$ python3 -q
>>> import numpy as np
>>> np.set_printoptions(precision=2, suppress=True, linewidth=140)
>>> out = np.array([[1, -1], [-2, 1]])
>>> mat = np.kron(np.eye(2, dtype=int), out)
>>> print(mat)
[[ 1 -1  0  0]
 [-2  1  0  0]
 [ 0  0  1 -1]
 [ 0  0 -2  1]]
>>> # 2 blocks once reordered
>>> print((mat + mat.T) / 2)
[[ 1.  -1.5  0.   0. ]
 [-1.5  1.   0.   0. ]
 [ 0.   0.   1.  -1.5]
 [ 0.   0.  -1.5  1. ]]
>>> print(np.allclose(mat, mat.T))
False
>>> print(np.sort(np.abs(np.linalg.eigvals(mat))))
[0.41 0.41 2.41 2.41]
>>> print(np.round(np.abs(np.linalg.eigvals(mat)).max(), 2))
2.41
>>> Q = mat.astype(float).copy()
>>> for j in range(4):
...     Q[:, j] -= Q[:, :j] @ (Q[:, :j].T @ Q[:, j])
...     Q[:, j] /= np.linalg.norm(Q[:, j])
... 
>>> print(np.round(Q.T @ Q, 2) + 0)
[[1. 0. 0. 0.]
 [0. 1. 0. 0.]
 [0. 0. 1. 0.]
 [0. 0. 0. 1.]]
>>> evals, V = np.linalg.eig(mat)
>>> print(np.sort(np.linalg.eigvals(mat @ mat)))
[0.17 0.17 5.83 5.83]
>>> print(mat @ V[:, 0] - evals[0] * V[:, 0])
[0. 0. 0. 0.]
>>> print(np.sort(np.linalg.eigvals(mat.T)))
[-0.41 -0.41  2.41  2.41]
>>> print(round(float(np.linalg.det(mat)), 2))
1.0
>>> print(np.flatnonzero(np.linalg.matrix_power((mat != 0) + (mat.T != 0) + np.eye(4), 4)[2]))
[2 3]
>>> print((np.linalg.matrix_power((mat != 0) + (mat.T != 0) + np.eye(4), 4) > 0).astype(int))
[[1 1 0 0]
 [1 1 0 0]
 [0 0 1 1]
 [0 0 1 1]]
>>> arr = np.array([[-1, 0, 0, 0, 0, 0, 0],
...     [1, -1, 0, 0, 0, 0, 0],
...     [0, -1, -1, 0, 0, 0, 0],
...     [-2, 0, -1, 0, 0, 0, 0],
...     [0, 1, 1, -1, 1, 0, 0],
...     [0, -1, -1, -2, 0, 1, 0],
...     [2, -2, 2, 0, -1, 2, 0]])
>>> rk = np.linalg.matrix_rank(arr)
>>> print(rk)
6
>>> null = np.linalg.svd(arr)[2][rk:].T
>>> print(null.shape)
(7, 1)
>>> print([int(np.linalg.matrix_rank(np.delete(arr, i, axis=0))) for i in range(7)])
[6, 6, 6, 6, 5, 5, 5]
>>> print(np.allclose(arr[:-1].T @ np.linalg.lstsq(arr[:-1].T, arr[-1])[0], arr[-1]))
False
>>> print(np.linalg.lstsq(arr[:-1].T, arr[-1])[2])
5
>>> print(np.abs(np.diag(np.linalg.qr(arr)[1])) > 1e-9)
[ True  True  True  True  True  True False]
>>> print(np.round(np.linalg.norm(arr, 2) / np.linalg.norm(arr), 2))
0.75
>>> print(np.linalg.matrix_rank(arr, rtol=0.1))
5
>>> print(np.argsort(-np.linalg.norm(arr, axis=0).round(6), kind="stable")[:3])
[0 1 2]
>>> print([round(float(x), 2) for x in np.linalg.svd(arr, compute_uv=False)[:3]])
[4.6, 2.94, 2.26]
>>> out = np.linalg.inv(mat)
>>> print(np.linalg.det(mat) * out)
[[-1. -1. -0. -0.]
 [-2. -1. -0. -0.]
 [-0. -0. -1. -1.]
 [-0. -0. -2. -1.]]
>>> print(np.allclose(out, mat.T))
False
>>> rng = np.random.default_rng(312700)
>>> theta = rng.uniform(0, 2 * np.pi, 15)
>>> Q, _ = np.linalg.qr(np.array([[-0.9, 0.1],
...     [-0.9, 0.0],
...     [0.3, 0.3],
...     [1.1, -1.4],
...     [0.8, -3.1],
...     [0.6, 1.0],
...     [-0.2, 0.7]]))
>>> M = 3 * np.c_[np.cos(theta), np.sin(theta)] @ Q.T
>>> print(M.round(2) + 0)
[[-0.17 -0.26  0.35 -0.94 -2.54  1.06  0.57]
 [-1.51 -1.54  0.61  1.42  0.35  1.35 -0.11]
 [-1.51 -1.56  0.67  1.2  -0.18  1.54  0.01]
 [ 0.35  0.44 -0.42  0.76  2.48 -1.22 -0.55]
 [-0.03  0.05 -0.27  1.12  2.56 -0.88 -0.58]
 [-1.42 -1.49  0.7   0.86 -0.82  1.68  0.15]
 [-1.35 -1.43  0.7   0.68 -1.1   1.71  0.22]
 [-0.63 -0.57  0.01  1.54  2.36 -0.21 -0.55]
 [-1.16 -1.14  0.31  1.7   1.71  0.53 -0.41]
 [ 1.14  1.11 -0.3  -1.7  -1.75 -0.49  0.42]
 [-1.06 -1.02  0.25  1.69  1.89  0.37 -0.45]
 [ 0.    0.08 -0.28  1.09  2.56 -0.91 -0.58]
 [ 0.19  0.11  0.2  -1.24 -2.55  0.72  0.58]
 [-0.6  -0.54  0.    1.52  2.38 -0.26 -0.55]
 [ 1.51  1.54 -0.62 -1.4  -0.29 -1.38  0.1 ]]
>>> # rank 2
>>> C = M[[6, 11]].astype(float)
>>> for _ in range(3):
...     lab = np.linalg.norm(M[:, None] - C, axis=-1).argmin(axis=1)
...     C = np.array([M[lab == j].mean(axis=0) for j in range(2)])
... 
>>> print(lab)
[0 0 0 1 1 0 0 1 1 0 1 1 0 1 1]
>>> print(np.bincount(lab))
[7 8]
>>> print(C)
[[-0.66 -0.72  0.42  0.04 -1.23  1.08  0.26]
 [-0.2  -0.14 -0.13  1.    1.96 -0.49 -0.45]]
>>> lab = M[:, 6] > np.median(M[:, 6])
>>> r0 = M[lab].mean(axis=0) - M[~lab].mean(axis=0)
>>> print(r0)
[ 0.35  0.25  0.22 -1.72 -3.36  0.85  0.76]
>>> feats = np.loadtxt("a.csv", delimiter=",")
>>> print(feats)
[[-0.63  0.21 -3.73  2.13 -2.61  4.21  5.12]
 [-0.72 -0.06 -3.96  2.01 -2.86  4.02  5.57]
 [-0.83  0.42 -3.36  1.76 -3.22  4.1   5.  ]
 [-1.43 -0.22 -4.4   1.72 -2.79  3.9   4.89]
 [-1.03 -0.12 -3.65  2.   -2.92  4.27  4.76]
 [-1.2   0.13 -4.35  1.76 -2.96  4.46  5.12]
 [ 2.31 -4.51  4.94  2.97  3.98  4.12  2.3 ]
 [ 1.94 -3.77  4.71  2.7   4.3   3.7   2.3 ]
 [ 2.29 -4.21  4.71  3.19  4.    4.22  2.18]
 [ 2.21 -4.08  5.25  3.59  4.01  4.52  2.36]
 [ 2.11 -4.1   5.14  2.89  4.09  3.71  1.83]
 [ 2.14 -3.93  5.02  3.25  4.15  4.04  1.41]
 [-3.8  -1.61  4.49 -3.26  0.1   0.39  2.14]
 [-4.28 -1.66  4.85 -2.94  0.13  0.26  1.92]
 [-4.09 -2.53  4.75 -3.    0.13  0.2   1.26]
 [-4.07 -2.15  5.26 -2.45  0.29 -0.01  1.56]
 [-3.66 -1.86  4.88 -2.7   0.52  0.38  2.32]
 [-3.78 -2.19  4.62 -2.88  0.51  0.06  2.22]]
>>> C = feats[[2, 3]].astype(float)
>>> for _ in range(3):
...     lab = np.linalg.norm(feats[:, None] - C, axis=-1).argmin(axis=1)
...     C = np.array([feats[lab == j].mean(axis=0) for j in range(2)])
... 
>>> print(lab)
[1 1 1 1 1 1 0 0 0 0 0 0 0 0 0 0 0 0]
>>> print(np.bincount(lab))
[12  6]
>>> print(C[1] - C[0])
[-0.08  3.11 -8.79  1.78 -5.08  2.03  3.09]
>>> print(np.abs(C[1] - C[0]).argmax())
2
>>> lab = feats[:, 0] > np.median(feats[:, 0])
>>> r0 = feats[lab].mean(axis=0) - feats[~lab].mean(axis=0)
>>> print(lab.astype(int))
[1 1 1 0 0 0 1 1 1 1 1 1 0 0 0 0 0 0]
>>> m1 = np.loadtxt("case6.csv", delimiter=",")
>>> print(m1)
[[ 0.68 -1.04  0.82 -0.64 -0.06 -1.38  1.15  0.05]
 [ 0.5   2.9   0.4   0.4  -0.3   0.6   0.    1.2 ]
 [ 1.3  -0.3  -0.9   0.5   1.1   0.4  -0.4  -0.2 ]
 [ 0.6  -1.1   1.   -0.7   0.1  -1.2   1.2   0.1 ]]
>>> def softmax(z):
...     e = np.exp(z - z.max(axis=-1, keepdims=True))
...     return e / e.sum(axis=-1, keepdims=True)
... 
>>> print(softmax(m1).sum(axis=1))
[1. 1. 1. 1.]
>>> print(softmax(m1[2]))
[0.29 0.06 0.03 0.13 0.24 0.12 0.05 0.07]
>>> scores = m1 @ m1.T / np.sqrt(8)
>>> print(softmax(scores).round(6).argmax(axis=1))
[0 1 2 3]
>>> out = m1 / np.linalg.norm(m1, axis=1, keepdims=True)
>>> C2 = out @ out.T
>>> print(C2[0])
[ 1.   -0.42 -0.19  0.99]
>>> print(C2)
[[ 1.   -0.42 -0.19  0.99]
 [-0.42  1.   -0.1  -0.42]
 [-0.19 -0.1   1.   -0.2 ]
 [ 0.99 -0.42 -0.2   1.  ]]
>>> print(np.round(np.degrees(np.arccos(np.clip(C2[0, 3], -1, 1))), 2))
7.77
